% python3 -q
>>> import numpy as np
>>> np.set_printoptions(precision=2, suppress=True, linewidth=140, floatmode="fixed")
>>> arr = np.array([[0.67, 0.0, 0.33], [0.0, 1.0, 0.0], [0.0, 0.0, 1.0]])
>>> np.linalg.matrix_rank(arr - arr[0, 0] * np.eye(3))
np.int64(2)
>>> arr @ arr
array([[0.45, 0.00, 0.55],
       [0.00, 1.00, 0.00],
       [0.00, 0.00, 1.00]])
>>> [int(np.linalg.matrix_rank(np.linalg.matrix_power(arr, p))) for p in range(1, 4)]
[3, 3, 3]
>>> round(float(np.abs(np.linalg.eigvals(arr)).max()), 2)
1.0
>>> round(np.linalg.det(arr), 2)
np.float64(0.67)
>>> np.allclose(arr, arr.T)
False
>>> vec = np.array([-3, 1, 0])
>>> rhs = arr @ vec
>>> beta, lr = np.zeros(3), 1 / np.linalg.norm(arr, 2) ** 2
>>> for i in range(30):
...     beta -= lr * arr.T @ (arr @ beta - rhs)
...     if i % 5 == 0: print(i, round(np.linalg.norm(arr @ beta - rhs), 2))
... 
0 1.21
5 0.17
10 0.02
15 0.0
20 0.0
25 0.0
>>> round(np.linalg.cond(arr), 2)
np.float64(1.76)
>>> np.round(np.linalg.det(2 * arr), 2), round(float(np.linalg.det(arr)), 2)
(np.float64(5.36), 0.67)
>>> round(np.linalg.eigvals(arr).sum().real, 2)
np.float64(2.67)
>>> round(float(np.einsum("ij,ji->", arr, arr)), 2)
2.45
>>> round(float(np.linalg.det(arr.T)), 2)
0.67
>>> round(np.linalg.det(arr[::-1]), 2)
np.float64(-0.67)
>>> X = np.loadtxt("arr.csv", delimiter=",")
>>> X
array([[ 4.54,  3.63,  2.34],
       [ 2.69,  2.79,  1.44],
       [ 2.37, -0.96,  0.56],
       [-0.54, -8.12, -2.04],
       [ 2.89,  0.95,  1.14],
       [ 3.48,  1.66,  1.53],
       [ 2.30,  0.45,  0.81],
       [ 1.83,  1.13,  0.76],
       [ 3.25, -2.41,  0.62],
       [ 3.00,  1.89,  1.38],
       [ 2.53,  0.19,  0.85],
       [ 1.38, -0.89,  0.17],
       [ 3.84,  2.72,  1.88],
       [ 3.61,  0.76,  1.40],
       [ 0.26, -3.42, -0.78],
       [ 1.52,  1.04,  0.62],
       [ 4.19, -4.49,  0.58],
       [ 3.12,  1.96,  1.44],
       [ 3.49,  6.79,  2.55],
       [ 5.24,  8.45,  3.58],
       [ 3.22, -4.08,  0.27],
       [ 4.41,  8.28,  3.22]])
>>> Xc = (X - X.mean(axis=0)) / X.std(axis=0)
>>> Xc.std(axis=0)
array([1.00, 1.00, 1.00])
>>> np.argwhere(np.abs(Xc) > 2)
array([[ 3,  0],
       [ 3,  1],
       [ 3,  2],
       [19,  2]])
>>> beta = np.linalg.lstsq(np.delete(Xc, 0, axis=1), Xc[:, 0])[0]
>>> round(1 - np.var(Xc[:, 0] - np.delete(Xc, 0, axis=1) @ beta), 2)
np.float64(1.0)
>>> np.abs(beta).argmax()
np.int64(1)
